$ python3 -q
>>> import numpy as np
>>> np.set_printoptions(precision=3, suppress=True, linewidth=120)
>>> def rd(a):
...     return np.round(a, 3) + 0
... 
>>> m1 = np.load("run14.npy")
>>> m1
array([[-75,   4,  -5],
       [  0, -38,   4],
       [ -1,   5,  58]])
>>> f = np.array([2, 4, -6])
>>> Y = m1 + np.outer(f, np.eye(3)[0])
>>> rd(np.linalg.det(Y) / np.linalg.det(m1)), rd(1 + np.linalg.solve(m1, f)[0])
(np.float64(0.973), np.float64(0.973))
>>> Y
array([[-73.,   4.,  -5.],
       [  4., -38.,   4.],
       [ -7.,   5.,  58.]])
>>> np.linalg.matrix_rank(Y - m1)
np.int64(1)
>>> f, g = m1[0], m1[1]
>>> f @ f
np.int64(5666)
>>> pr = (f @ g) / (f @ f) * f
>>> rd(g - pr)
array([ -2.277, -37.879,   3.848])
>>> Q, r_ = np.linalg.qr(m1)
>>> Q.shape, r_.shape
((3, 3), (3, 3))
>>> np.allclose(r_.T @ r_, m1.T @ m1)
True
>>> print(np.trace(Q @ Q.T))
3.0
>>> data = np.loadtxt("test11.csv", delimiter=",")
>>> data
array([[-0.4, -0.7,  0.3],
       [ 1. , -0.7,  0.1],
       [ 0.8,  0.8, -0.2],
       [ 0.4,  0. , -1.2],
       [-1.3, -0.4, -0.3],
       [ 0. ,  1.5,  0.6],
       [ 1.3, -0.7,  0.1]])
>>> x = np.array([-3, -2, 1])
>>> target = data @ x
>>> rd(np.linalg.pinv(data) @ data)
array([[1., 0., 0.],
       [0., 1., 0.],
       [0., 0., 1.]])
>>> rng = np.random.default_rng(8)
>>> target = target + 0.1 * rng.normal(size=7)
>>> print(rd(target))
[ 2.726 -1.634 -4.336 -2.435  4.169 -2.419 -2.496]
>>> beta, *_ = np.linalg.lstsq(data, target)
>>> print(beta.round())
[-3. -2.  1.]
>>> hat = data @ np.linalg.solve(data.T @ data, data.T)
>>> rd(hat @ data[:, 2])
array([ 0.3,  0.1, -0.2, -1.2, -0.3,  0.6,  0.1])
>>> rd(np.trace(hat))
np.float64(3.0)
>>> rd(np.diag(hat))
array([0.211, 0.307, 0.308, 0.746, 0.401, 0.593, 0.434])
>>> rd((np.eye(7) - hat) @ data)
array([[0., 0., 0.],
       [0., 0., 0.],
       [0., 0., 0.],
       [0., 0., 0.],
       [0., 0., 0.],
       [0., 0., 0.],
       [0., 0., 0.]])
>>> np.linalg.matrix_rank(np.eye(7) - hat)
np.int64(4)
>>> Y = np.c_[data[:, :1] @ np.array([[-2]]), np.array([-3, 3, -2, -2, 2, 3, -1])]
>>> Y
array([[ 0.8, -3. ],
       [-2. ,  3. ],
       [-1.6, -2. ],
       [-0.8, -2. ],
       [ 2.6,  2. ],
       [ 0. ,  3. ],
       [-2.6, -1. ]])
>>> rd(np.linalg.lstsq(data, Y[:, 0])[0])
array([-2.,  0.,  0.])
>>> rd(np.linalg.norm(Y - data @ np.linalg.lstsq(data, Y)[0], axis=0))
array([0.   , 5.758])
>>> Q, vecs = np.linalg.qr(data[:, :1])[0], np.linalg.qr(data[:, 1:])[0]
>>> s = np.linalg.svd(Q.T @ vecs, compute_uv=False)
>>> rd(np.linalg.norm(Q @ Q.T - vecs @ vecs.T, 2))
np.float64(1.0)
>>> X = np.array([[2, 0, 0, 0, 0, 0],
...     [0, 0, 0, 0, 0, 0],
...     [2, 1, 0, 0, 0, 0],
...     [0, 0, 2, 0, 0, 0],
...     [0, 0, 0, 0, 0, 0],
...     [0, 0, 2, 1, 0, 0],
...     [0, 0, 0, 0, 2, 0],
...     [0, 0, 0, 0, 0, 0],
...     [0, 0, 0, 0, 2, 1]])
>>> f = np.array([6, 5, 3])
>>> np.polyval(f, m1[2])
array([    4,   178, 20477])
>>> np.array([np.convolve(row, f, "same") for row in m1])
array([[-351, -235,  -13],
       [-228, -166,  -94],
       [  25,  370,  305]])
>>> np.cross(m1[2, :3], m1[1, :3])
array([2224,    4,   38])
>>> print(np.convolve(m1[2], f))
[ -6  25 370 305 174]
>>> np.correlate(m1[2], m1[1], "full")
array([   -4,    58,    42, -2204,     0])
>>> def softmax(z):
...     e = np.exp(z - z.max(axis=-1, keepdims=True))
...     return e / e.sum(axis=-1, keepdims=True)
... 
>>> rd(softmax(X[0] + -2))
array([0.596, 0.081, 0.081, 0.081, 0.081, 0.081])
>>> scores = X @ X.T / np.sqrt(6)
>>> rd(softmax(scores)[0] @ X)
array([1.188, 0.297, 0.232, 0.058, 0.232, 0.058])
>>> print(rd(softmax(scores)))
[[0.297 0.058 0.297 0.058 0.058 0.058 0.058 0.058 0.058]
 [0.111 0.111 0.111 0.111 0.111 0.111 0.111 0.111 0.111]
 [0.258 0.05  0.389 0.05  0.05  0.05  0.05  0.05  0.05 ]
 [0.058 0.058 0.058 0.297 0.058 0.297 0.058 0.058 0.058]
 [0.111 0.111 0.111 0.111 0.111 0.111 0.111 0.111 0.111]
 [0.05  0.05  0.05  0.258 0.05  0.389 0.05  0.05  0.05 ]
 [0.058 0.058 0.058 0.058 0.058 0.058 0.297 0.058 0.297]
 [0.111 0.111 0.111 0.111 0.111 0.111 0.111 0.111 0.111]
 [0.05  0.05  0.05  0.05  0.05  0.05  0.258 0.05  0.389]]
>>> x = np.array([2, 0, -2, -2, 1, -3])
>>> target = X @ x
>>> try:
...     np.linalg.solve(X, target)
... except np.linalg.LinAlgError as e:
...     print(e)
... 
Last 2 dimensions of the array must be square
>>> target
array([ 4,  0,  4, -4,  0, -6,  2,  0, -1])
>>> target = target + 0.1 * rng.normal(size=9)
>>> rd(target)
array([ 4.089,  0.096,  4.139, -3.923, -0.005, -5.914,  2.151, -0.065, -0.939])
>>> beta, *_ = np.linalg.lstsq(X, target)
>>> rd(beta)
array([ 2.045,  0.05 , -1.962, -1.991,  1.075, -3.09 ])
>>> rd(np.linalg.norm(target - X @ beta))
np.float64(0.116)
>>> rd(X.T @ (target - X @ beta))
array([0., 0., 0., 0., 0., 0.])
>>> left, s, Vt = np.linalg.svd(X, full_matrices=False)
>>> rd(s / s[0])
array([1.   , 1.   , 1.   , 0.234, 0.234, 0.234])
>>> (s > 1e-8).sum()
np.int64(6)
>>> rd(Vt @ Vt.T)
array([[1., 0., 0., 0., 0., 0.],
       [0., 1., 0., 0., 0., 0.],
       [0., 0., 1., 0., 0., 0.],
       [0., 0., 0., 1., 0., 0.],
       [0., 0., 0., 0., 1., 0.],
       [0., 0., 0., 0., 0., 1.]])
>>> print(rd(np.sqrt((s ** 2).sum())), rd(np.linalg.norm(X)))
5.196 5.196
>>> rd(left.T @ X @ Vt.T)
array([[2.921, 0.   , 0.   , 0.   , 0.   , 0.   ],
       [0.   , 2.921, 0.   , 0.   , 0.   , 0.   ],
       [0.   , 0.   , 2.921, 0.   , 0.   , 0.   ],
       [0.   , 0.   , 0.   , 0.685, 0.   , 0.   ],
       [0.   , 0.   , 0.   , 0.   , 0.685, 0.   ],
       [0.   , 0.   , 0.   , 0.   , 0.   , 0.685]])
>>> Y = np.array([[-2, -3, -2, 3, 0, -2, -1],
...     [-3, 0, 1, 2, -1, -3, -1],
...     [1, 2, -2, 1, 2, -2, 0],
...     [-2, 1, 1, 1, 3, 0, -1],
...     [3, -2, 2, -3, 2, 0, 3],
...     [1, -1, -2, 2, 2, -2, 0],
...     [2, -1, -2, -1, 0, 3, 1]])
>>> Y[-1] = Y[0]
>>> F = Y + 0.3 * np.eye(7)
>>> F
array([[-1.7, -3. , -2. ,  3. ,  0. , -2. , -1. ],
       [-3. ,  0.3,  1. ,  2. , -1. , -3. , -1. ],
       [ 1. ,  2. , -1.7,  1. ,  2. , -2. ,  0. ],
       [-2. ,  1. ,  1. ,  1.3,  3. ,  0. , -1. ],
       [ 3. , -2. ,  2. , -3. ,  2.3,  0. ,  3. ],
       [ 1. , -1. , -2. ,  2. ,  2. , -1.7,  0. ],
       [-2. , -3. , -2. ,  3. ,  0. , -2. , -0.7]])
>>> Y = np.linalg.inv(F)
>>> rd(np.linalg.cond(F))
np.float64(49.26)
>>> print((np.abs(Y) > 1e-9).astype(int))
[[1 1 1 1 1 1 1]
 [1 1 1 1 1 1 1]
 [1 1 1 1 1 1 1]
 [1 1 1 1 1 1 1]
 [1 1 1 1 1 1 1]
 [1 1 1 1 1 1 1]
 [1 1 1 1 1 1 1]]
>>> rd(np.linalg.det(F) * np.linalg.det(Y))
np.float64(1.0)
>>> rd(np.linalg.inv(Y))
array([[-1.7, -3. , -2. ,  3. ,  0. , -2. , -1. ],
       [-3. ,  0.3,  1. ,  2. , -1. , -3. , -1. ],
       [ 1. ,  2. , -1.7,  1. ,  2. , -2. ,  0. ],
       [-2. ,  1. ,  1. ,  1.3,  3. ,  0. , -1. ],
       [ 3. , -2. ,  2. , -3. ,  2.3,  0. ,  3. ],
       [ 1. , -1. , -2. ,  2. ,  2. , -1.7,  0. ],
       [-2. , -3. , -2. ,  3. ,  0. , -2. , -0.7]])
>>> print(rd(F @ Y))
[[1. 0. 0. 0. 0. 0. 0.]
 [0. 1. 0. 0. 0. 0. 0.]
 [0. 0. 1. 0. 0. 0. 0.]
 [0. 0. 0. 1. 0. 0. 0.]
 [0. 0. 0. 0. 1. 0. 0.]
 [0. 0. 0. 0. 0. 1. 0.]
 [0. 0. 0. 0. 0. 0. 1.]]
>>> left, s, Vt = np.linalg.svd(F, full_matrices=False)
>>> np.allclose(left * s @ Vt, F)
True
>>> print(rd(np.abs(Vt[0])))
[0.46  0.204 0.324 0.628 0.035 0.402 0.291]
>>> rd(s / s[0])
array([1.   , 0.619, 0.513, 0.403, 0.297, 0.052, 0.02 ])
>>> np.abs(left[:, 0]).round(6).argmax()
np.int64(6)
>>> left.shape, s.shape, Vt.shape
((7, 7), (7,), (7, 7))
>>> t = np.radians(135)
>>> r_ = np.eye(7)
>>> r_[6, 6] = r_[2, 2] = np.cos(t)
>>> r_[6, 2], r_[2, 6] = -np.sin(t), np.sin(t)
>>> rd(r_)
array([[ 1.   ,  0.   ,  0.   ,  0.   ,  0.   ,  0.   ,  0.   ],
       [ 0.   ,  1.   ,  0.   ,  0.   ,  0.   ,  0.   ,  0.   ],
       [ 0.   ,  0.   , -0.707,  0.   ,  0.   ,  0.   ,  0.707],
       [ 0.   ,  0.   ,  0.   ,  1.   ,  0.   ,  0.   ,  0.   ],
       [ 0.   ,  0.   ,  0.   ,  0.   ,  1.   ,  0.   ,  0.   ],
       [ 0.   ,  0.   ,  0.   ,  0.   ,  0.   ,  1.   ,  0.   ],
       [ 0.   ,  0.   , -0.707,  0.   ,  0.   ,  0.   , -0.707]])
>>> Y = F @ r_.T
>>> np.allclose(F @ F.T, Y @ Y.T)
True
>>> rd(np.abs(Y - F).max(axis=0))
array([0.   , 0.   , 3.414, 0.   , 0.   , 0.   , 6.536])
>>> print(rd(Y))
[[-1.7   -3.     0.707  3.     0.    -2.     2.121]
 [-3.     0.3   -1.414  2.    -1.    -3.     0.   ]
 [ 1.     2.     1.202  1.     2.    -2.     1.202]
 [-2.     1.    -1.414  1.3    3.     0.     0.   ]
 [ 3.    -2.     0.707 -3.     2.3    0.    -3.536]
 [ 1.    -1.     1.414  2.     2.    -1.7    1.414]
 [-2.    -3.     0.919  3.     0.    -2.     1.909]]
>>> C = np.array([[-9, -9, 9, 0, 9],
...     [-9, 1, 7, -1, 3],
...     [5, -8, 1, -5, -8],
...     [-4, 7, -8, -9, 3],
...     [8, -8, 1, 4, -2]])
>>> K = (rng.random((24, 5)) < 0.25) @ C
>>> K
array([[  0,   0,   0,   0,   0],
       [ -5, -10,   2,  -5,  10],
       [  0,   0,   0,   0,   0],
       [-22,  -1,   8, -10,  15],
       [ -4,   7,  -8,  -9,   3],
       [  5,  -8,   1,  -5,  -8],
       [  0,   0,   0,   0,   0],
       [ -4,   7,  -8,  -9,   3],
       [-13,  -2,   1,  -9,  12],
       [ -1, -17,  10,   4,   7],
       [  0,   0,   0,   0,   0],
       [  9,  -9,  -6, -10,  -7],
       [ -9,   1,   7,  -1,   3],
       [  0,   0,   0,   0,   0],
       [  5,  -8,   1,  -5,  -8],
       [ -9,  -9,   9,   0,   9],
       [ -4,   7,  -8,  -9,   3],
       [  1,  -1,  -7, -14,  -5],
       [ -4,   7,  -8,  -9,   3],
       [ -9,   1,   7,  -1,   3],
       [  0,   0,   0,   0,   0],
       [  9,  -9,  -6, -10,  -7],
       [ -9,   1,   7,  -1,   3],
       [  8,  -8,   1,   4,  -2]])
>>> idx = K[:, 1] > np.median(K[:, 1])
>>> f = K[idx].mean(axis=0) - K[~idx].mean(axis=0)
>>> np.argsort(-np.abs(f).round(6), kind="stable")
array([1, 0, 2, 4, 3])
>>> rd(f)
array([-5.378,  9.252, -2.395, -2.042,  2.059])
>>> (((K - K.mean(axis=0)) @ f > 0) == idx).mean()
np.float64(0.875)
